% ipython --no-banner

In [1]: import numpy as np

In [2]: import numpy.linalg as la

In [3]: np.set_printoptions(suppress=True, linewidth=200)

In [4]: O, _ = la.qr(np.array([[1.5, -1.8, 1.4, -0.8, 1.1, 0.8],
   ...:     [-0.1, -1.1, 0.2, 0.4, 2.1, -1.0],
   ...:     [0.4, -0.4, -1.0, 1.7, -0.3, 0.7],
   ...:     [-0.4, -0.3, -2.0, -1.1, -0.4, -0.1],
   ...:     [0.4, -2.5, -0.4, 0.0, -1.2, 2.4],
   ...:     [1.5, 1.2, 0.0, 0.1, -0.7, -1.9],
   ...:     [0.3, 1.5, 0.7, -0.9, -0.4, 0.8],
   ...:     [-1.9, -1.3, 0.4, 1.3, -1.2, -0.8]]))

In [5]: arr = O @ O.T

In [6]: arr.round(2) + 0
Out[6]: 
array([[ 0.71,  0.19, -0.21, -0.17,  0.27,  0.09, -0.03, -0.13],
       [ 0.19,  0.64,  0.03,  0.  , -0.24, -0.14, -0.34, -0.04],
       [-0.21,  0.03,  0.79, -0.17,  0.17,  0.03, -0.19, -0.15],
       [-0.17,  0.  , -0.17,  0.85,  0.13,  0.01, -0.19, -0.13],
       [ 0.27, -0.24,  0.17,  0.13,  0.74, -0.1 , -0.06,  0.09],
       [ 0.09, -0.14,  0.03,  0.01, -0.1 ,  0.94, -0.12, -0.01],
       [-0.03, -0.34, -0.19, -0.19, -0.06, -0.12,  0.44, -0.2 ],
       [-0.13, -0.04, -0.15, -0.13,  0.09, -0.01, -0.2 ,  0.88]])

In [7]: t3 = np.stack([arr, -2 * arr, arr[::-1]])

In [8]: np.round(la.det(t3), 2) + 0
Out[8]: array([0., 0., 0.])

In [9]: np.round(np.einsum("bij,cij->bc", t3, t3), 2)
Out[9]: 
array([[  6.  , -12.  ,  -0.64],
       [-12.  ,  24.  ,   1.27],
       [ -0.64,   1.27,   6.  ]])

In [10]: la.matrix_rank(t3.reshape(3, -1))
Out[10]: np.int64(2)

In [11]: x0 = np.array([-1, 2, -1, 1, 0, 0, 2, -1])

In [12]: h1 = np.maximum(arr @ x0, 0)

In [13]: np.round(np.maximum(arr @ (3 * x0), 0), 2)
Out[13]: array([0.  , 1.21, 0.  , 2.86, 0.  , 0.  , 1.31, 0.  ])

In [14]: np.flatnonzero(h1 > 1e-9)
Out[14]: array([1, 3, 6])

In [15]: np.round(np.maximum(arr @ x0, 0) - np.maximum(-arr @ x0, 0), 2)
Out[15]: array([-0.22,  0.4 , -0.92,  0.95, -0.99, -0.62,  0.44, -1.21])

In [16]: np.round(np.tanh(arr @ x0), 2)
Out[16]: array([-0.22,  0.38, -0.72,  0.74, -0.76, -0.55,  0.41, -0.84])

In [17]: rank = la.matrix_rank(arr)

In [18]: rank
Out[18]: np.int64(6)

In [19]: N = la.svd(arr)[2][rank:].T

In [20]: np.allclose(arr @ N, 0)
Out[20]: True

In [21]: np.round(arr @ N, 2) + 0
Out[21]: 
array([[0., 0.],
       [0., 0.],
       [0., 0.],
       [0., 0.],
       [0., 0.],
       [0., 0.],
       [0., 0.],
       [0., 0.]])

In [22]: la.matrix_rank(arr.T @ arr), la.matrix_rank(arr @ arr.T)
Out[22]: (np.int64(6), np.int64(6))

In [23]: left, sig, vt = la.svd(arr)

In [24]: sig.round(2) + 0
Out[24]: array([1., 1., 1., 1., 1., 1., 0., 0.])

In [25]: Y = left[:, :6] @ np.diag(sig[:6]) @ vt[:6]

In [26]: la.matrix_rank(arr, rtol=0.05)
Out[26]: np.int64(6)

In [27]: round(la.norm(arr - Y) / la.norm(arr), 2)
Out[27]: np.float64(0.0)

In [28]: left, sig, vt = la.svd(arr)

In [29]: V = vt[:(sig > 1e-8).sum()]

In [30]: rng = np.random.default_rng(844)

In [31]: x0 = arr[2] + 5 * arr[0] + rng.integers(2) * np.eye(8)[2]

In [32]: x0.round(2)
Out[32]: array([ 3.35,  0.99, -0.27, -1.01,  1.5 ,  0.46, -0.35, -0.79])

In [33]: la.matrix_rank(np.vstack([arr, x0]))
Out[33]: np.int64(6)

In [34]: np.round(V.T @ V, 2) + 0
Out[34]: 
array([[ 0.71,  0.19, -0.21, -0.17,  0.27,  0.09, -0.03, -0.13],
       [ 0.19,  0.64,  0.03,  0.  , -0.24, -0.14, -0.34, -0.04],
       [-0.21,  0.03,  0.79, -0.17,  0.17,  0.03, -0.19, -0.15],
       [-0.17,  0.  , -0.17,  0.85,  0.13,  0.01, -0.19, -0.13],
       [ 0.27, -0.24,  0.17,  0.13,  0.74, -0.1 , -0.06,  0.09],
       [ 0.09, -0.14,  0.03,  0.01, -0.1 ,  0.94, -0.12, -0.01],
       [-0.03, -0.34, -0.19, -0.19, -0.06, -0.12,  0.44, -0.2 ],
       [-0.13, -0.04, -0.15, -0.13,  0.09, -0.01, -0.2 ,  0.88]])

In [35]: M = np.loadtxt("test16.csv", delimiter=",")

In [36]: M
Out[36]: 
array([[11.,  3.,  0., -1.,  3., -2., -2.,  0.,  3.,  1., -3.],
       [-2.,  2., -1., -1.,  2., -2.,  2.,  1., -2.,  3.,  0.],
       [-1.,  3.,  2.,  2., -3.,  3.,  3.,  3.,  2.,  2.,  1.],
       [ 0.,  2., -1., 12.,  1., -3., -2.,  3.,  2., -2., -2.],
       [-2., -2., -1.,  0.,  6., -3., -1., -1.,  3.,  1.,  0.],
       [-2., -1.,  3.,  0., -1.,  7.,  0., -3., -2.,  0.,  1.],
       [ 0.,  0., -3., -3.,  2.,  3.,  3.,  1.,  1., -1.,  0.],
       [ 3.,  1.,  1.,  0.,  3.,  1.,  3.,  0., -3., -3., -2.],
       [-2., -1.,  2.,  2., -1.,  3.,  3.,  2., 10.,  3., -1.],
       [-3., -3.,  0.,  1., -1., -3.,  2., -1., -2.,  3., -2.],
       [ 0.,  1., -3.,  3., -1.,  3.,  3., -2.,  2., -2., 10.]])

In [37]: Y = la.invert(M)
Traceback (most recent call last):
  Cell In[37], line 1
    Y = la.invert(M)
AttributeError: module 'numpy.linalg' has no attribute 'invert'


In [38]: Y = la.inv(M)

In [39]: np.round(M @ Y, 2) + 0
Out[39]: 
array([[1., 0., 0., 0., 0., 0., 0., 0., 0., 0., 0.],
       [0., 1., 0., 0., 0., 0., 0., 0., 0., 0., 0.],
       [0., 0., 1., 0., 0., 0., 0., 0., 0., 0., 0.],
       [0., 0., 0., 1., 0., 0., 0., 0., 0., 0., 0.],
       [0., 0., 0., 0., 1., 0., 0., 0., 0., 0., 0.],
       [0., 0., 0., 0., 0., 1., 0., 0., 0., 0., 0.],
       [0., 0., 0., 0., 0., 0., 1., 0., 0., 0., 0.],
       [0., 0., 0., 0., 0., 0., 0., 1., 0., 0., 0.],
       [0., 0., 0., 0., 0., 0., 0., 0., 1., 0., 0.],
       [0., 0., 0., 0., 0., 0., 0., 0., 0., 1., 0.],
       [0., 0., 0., 0., 0., 0., 0., 0., 0., 0., 1.]])

In [40]: round(float(la.slogdet(M)[0]), 2)
Out[40]: -1.0

In [41]: round(float(la.det(M) * la.det(Y)), 2)
Out[41]: 1.0

In [42]: np.allclose(Y, M.T)
Out[42]: False

In [43]: O, _ = la.qr(np.array([[-0.6, -0.4, 0.3, 0.3],
    ...:     [0.2, -2.0, -0.7, 1.1],
    ...:     [0.8, -0.2, 1.3, 0.2],
    ...:     [-0.1, -0.9, -0.1, -2.4]]))

In [44]: E = -3 * O

In [45]: E.round(2)
Out[45]: 
array([[ 1.76,  0.72,  2.13,  0.94],
       [-0.59,  2.64, -0.84,  1.  ],
       [-2.34,  0.03,  1.87,  0.12],
       [ 0.29,  1.24,  0.51, -2.67]])

In [46]: labels = rng.permutation(4)

In [47]: labels
Out[47]: array([2, 1, 3, 0])

In [48]: Y = E[labels][:, labels]

In [49]: np.round(np.sort(np.abs(la.eigvals(Y))), 2)
Out[49]: array([3., 3., 3., 3.])

In [50]: np.allclose(Y, E)
Out[50]: False

In [51]: np.round(np.diag(Y), 2)
Out[51]: array([ 1.87,  2.64, -2.67,  1.76])

In [52]: Y = la.inv(E)

In [53]: Y.round(2) + 0
Out[53]: 
array([[ 0.2 , -0.07, -0.26,  0.03],
       [ 0.08,  0.29,  0.  ,  0.14],
       [ 0.24, -0.09,  0.21,  0.06],
       [ 0.1 ,  0.11,  0.01, -0.3 ]])

In [54]: np.allclose(Y, E.T)
Out[54]: False

In [55]: np.round(la.cond(E), 2)
Out[55]: np.float64(1.0)

In [56]: round(float(la.det(E) * la.det(Y)), 2)
Out[56]: 1.0

In [57]: f = np.array([-3, -9, 2, 8])

In [58]: Y = E + np.outer(f, np.eye(4)[2])

In [59]: round(float(la.det(Y) / la.det(E)), 2), round(float(1 + la.solve(E, f)[2]), 2)
Out[59]: (2.01, 2.01)

In [60]: la.matrix_rank(Y - E)
Out[60]: np.int64(1)

In [61]: feats = np.load("m.npy")

In [62]: feats.round(2) + 0
Out[62]: 
array([[ 17.32,   7.65, -27.14,   9.52,  15.4 ,  17.32,  -3.85],
       [ 15.15,   6.52, -24.38,   8.02,  13.47,  15.15,  -3.38],
       [ 10.22,   4.  , -17.95,   4.72,   9.13,  10.22,  -2.38],
       [  8.49,   3.12, -15.62,   3.62,   7.62,   8.49,  -2.05],
       [  8.38,   3.07, -15.46,   3.54,   7.52,   8.38,  -2.03],
       [  5.94,   1.85, -12.06,   2.07,   5.4 ,   5.94,  -1.61],
       [  4.35,   1.08,  -9.74,   1.17,   4.02,   4.35,  -1.35],
       [  4.11,   0.96,  -9.36,   1.03,   3.81,   4.11,  -1.31],
       [  3.  ,   0.44,  -7.64,   0.46,   2.85,   3.  ,  -1.14],
       [  2.59,   0.26,  -6.99,   0.27,   2.51,   2.59,  -1.08],
       [  2.53,   0.23,  -6.9 ,   0.24,   2.46,   2.53,  -1.08],
       [  2.26,   0.11,  -6.44,   0.11,   2.22,   2.26,  -1.04],
       [  1.78,  -0.09,  -5.62,  -0.09,   1.81,   1.78,  -0.97],
       [  1.12,  -0.36,  -4.41,  -0.34,   1.24,   1.12,  -0.87],
       [  0.95,  -0.42,  -4.08,  -0.39,   1.1 ,   0.95,  -0.85],
       [  0.74,  -0.49,  -3.64,  -0.45,   0.91,   0.74,  -0.81],
       [  0.71,  -0.5 ,  -3.59,  -0.46,   0.89,   0.71,  -0.81],
       [  0.51,  -0.56,  -3.15,  -0.5 ,   0.72,   0.51,  -0.77],
       [  0.09,  -0.63,  -2.07,  -0.52,   0.34,   0.09,  -0.66],
       [ -0.03,  -0.62,  -1.65,  -0.49,   0.22,  -0.03,  -0.61],
       [ -0.09,  -0.59,  -1.35,  -0.45,   0.15,  -0.09,  -0.56],
       [ -0.1 ,  -0.59,  -1.32,  -0.44,   0.14,  -0.1 ,  -0.56],
       [ -0.14,  -0.54,  -1.04,  -0.39,   0.09,  -0.14,  -0.5 ],
       [ -0.16,  -0.42,  -0.65,  -0.28,   0.03,  -0.16,  -0.39],
       [ -0.15,  -0.37,  -0.54,  -0.24,   0.02,  -0.15,  -0.35],
       [ -0.11,  -0.23,  -0.29,  -0.14,   0.  ,  -0.11,  -0.22],
       [ -0.01,  -0.01,  -0.01,  -0.01,   0.  ,  -0.01,  -0.01],
       [  0.18,   0.34,   0.28,   0.13,  -0.01,   0.18,   0.38],
       [  0.25,   0.48,   0.37,   0.15,  -0.02,   0.25,   0.55],
       [  0.38,   0.77,   0.53,   0.14,  -0.08,   0.38,   0.97],
       [  0.5 ,   1.12,   0.75,   0.  ,  -0.25,   0.5 ,   1.62],
       [  0.52,   1.24,   0.83,  -0.09,  -0.34,   0.52,   1.88],
       [  0.52,   1.45,   1.  ,  -0.32,  -0.55,   0.52,   2.42],
       [ -1.14,   2.11,   3.33,  -4.3 ,  -3.97,  -1.14,   7.66],
       [ -1.26,   2.1 ,   3.46,  -4.52,  -4.17,  -1.26,   7.9 ],
       [ -1.61,   2.08,   3.83,  -5.15,  -4.71,  -1.61,   8.56],
       [ -2.31,   1.99,   4.55,  -6.36,  -5.76,  -2.31,   9.77],
       [ -2.85,   1.9 ,   5.1 ,  -7.25,  -6.53,  -2.85,  10.63],
       [ -7.08,   0.88,   9.22, -13.78, -12.26,  -7.08,  16.49],
       [ -9.04,   0.3 ,  11.09, -16.64, -14.79,  -9.04,  18.88],
       [ -9.32,   0.21,  11.36, -17.04, -15.14,  -9.32,  19.21]])

In [63]: np.round(la.norm(feats, 2) / la.norm(feats), 2)
Out[63]: np.float64(0.92)

In [64]: mat = np.loadtxt("w.csv", delimiter=",")

In [65]: mat
Out[65]: 
array([[ 0.59,  0.75,  0.39,  0.16, -0.05, -0.57,  0.24,  1.29, -0.61],
       [-0.8 , -0.26, -0.42, -0.13,  0.53,  0.11,  0.31, -0.52,  0.6 ],
       [ 0.01, -0.49,  0.2 , -0.1 , -1.23, -0.74, -1.2 ,  0.44,  1.38],
       [ 0.39,  0.84,  0.29,  1.04, -1.27, -1.51, -1.52,  1.21, -0.33],
       [ 0.54,  0.13, -0.12, -0.62, -0.56,  0.02, -0.53, -0.31, -0.52],
       [-0.33,  0.16, -0.02, -0.12,  0.45,  0.91,  0.5 , -1.41,  0.22],
       [ 0.33, -1.74, -0.36, -1.2 ,  0.23,  0.66,  0.72, -1.02,  0.41],
       [-0.49, -0.28,  0.18,  0.77, -0.35, -0.23,  0.02,  0.73,  0.74],
       [-0.21,  1.55,  0.64,  1.27,  0.62, -0.46,  0.04,  1.32, -0.83],
       [-0.57,  0.65, -0.18, -1.11, -0.06, -0.2 ,  0.25, -0.53, -1.06],
       [-0.74,  0.38, -0.06,  0.51,  1.15,  0.4 ,  0.  , -0.09, -0.33]])

In [66]: def softmax(z):
    ...:     e = np.exp(z - z.max(axis=-1, keepdims=True))
    ...:     return e / e.sum(axis=-1, keepdims=True)
    ...: 

In [67]: np.round(softmax(10 * mat[5]), 2) + 0
Out[67]: array([0.  , 0.  , 0.  , 0.  , 0.01, 0.97, 0.02, 0.  , 0.  ])

In [68]: att = mat @ mat.T / np.sqrt(9)

In [69]: np.round(softmax(att)[5] @ mat, 2)
Out[69]: array([-0.24, -0.1 , -0.09, -0.24,  0.24,  0.27,  0.21, -0.5 ,  0.05])

In [70]: left, sig = la.svd(mat)
Traceback (most recent call last):
  Cell In[70], line 1
    left, sig = la.svd(mat)
ValueError: too many values to unpack (expected 2)


In [71]: left, sig, vt = la.svd(mat, full_matrices=False)

In [72]: np.abs(left[:, 0]).round(6).argmax()
Out[72]: np.int64(3)

In [73]: sig.round(2)
Out[73]: array([5.  , 3.49, 2.45, 1.72, 1.2 , 0.84, 0.59, 0.41, 0.29])

In [74]: O, V = la.qr(mat[:, :8])[0], la.qr(mat[:, 8:])[0]

In [75]: sig = la.svd(O.T @ V, compute_uv=False)

In [76]: sig.round(2)
Out[76]: array([0.93])

In [77]: np.round(np.degrees(np.arccos(sig.clip(0, 1))), 2)
Out[77]: array([21.47])

In [78]: m1 = np.array([[0, 0, 0, 0, 0],
    ...:     [0, 2, 0, 0, 0],
    ...:     [0, 0, 0, 0, 0],
    ...:     [1, 0, 0, 0, 0],
    ...:     [0, 0, 0, 0, 2]])

In [79]: round(float(la.norm(E[0], 1)), 2), np.round(la.norm(E[0], np.inf), 2)
Out[79]: (5.54, np.float64(2.13))

In [80]: round(la.norm(E, "nuc"), 2)
Out[80]: np.float64(12.0)

In [81]: np.round(la.norm(E, axis=1), 2)
Out[81]: array([3., 3., 3., 3.])

In [82]: np.round(la.norm(E[0] - E[1]), 2)
Out[82]: np.float64(4.24)

In [83]: np.round(la.norm(E, 1), 2), round(float(la.norm(E, np.inf)), 2)
Out[83]: (np.float64(5.35), 5.54)

In [84]: np.round(la.norm(E) ** 2 / la.norm(E, 2) ** 2, 2)
Out[84]: np.float64(4.0)

In [85]: la.cond(m1) > 100
Out[85]: np.True_

In [86]: np.round(la.norm(m1, 2) / la.norm(m1), 2)
Out[86]: np.float64(0.67)

In [87]: [round(float(x), 2) for x in la.svd(m1, compute_uv=False)[:3]]
Out[87]: [2.0, 2.0, 1.0]

In [88]: [int(la.matrix_rank(la.matrix_power(m1, p))) for p in range(1, 6)]
Out[88]: [3, 2, 2, 2, 2]

In [89]: np.round(np.sort(la.eigvals(m1)), 2)
Out[89]: array([0., 0., 0., 2., 2.])

In [90]: np.prod(np.diag(m1)), round(float(la.det(m1)), 2)
Out[90]: (np.int64(0), 0.0)

In [91]: m1 @ m1
Out[91]: 
array([[0, 0, 0, 0, 0],
       [0, 4, 0, 0, 0],
       [0, 0, 0, 0, 0],
       [0, 0, 0, 0, 0],
       [0, 0, 0, 0, 4]])

In [92]: hat = np.triu(np.array([[3, -2, 1, 2, -3],
    ...:     [-2, 2, 0, -1, 3],
    ...:     [2, 0, 1, -2, 1],
    ...:     [-1, -3, -1, -3, 2],
    ...:     [1, 2, 3, -2, -1]]), 1) + np.eye(5)

In [93]: Y = hat @ m1 @ la.inv(hat)

In [94]: np.trace(Y), np.trace(m1)
Out[94]: (np.float64(4.0), np.int64(4))

In [95]: hat @ m1 - m1 @ hat
Out[95]: 
array([[ 2., -4.,  0.,  0., -6.],
       [-1.,  0.,  0.,  2.,  0.],
       [-2.,  0.,  0.,  0.,  2.],
       [ 0.,  2., -1., -2.,  7.],
       [ 0.,  0.,  0.,  0.,  0.]])

In [96]: round(la.det(Y), 2)
Out[96]: np.float64(0.0)
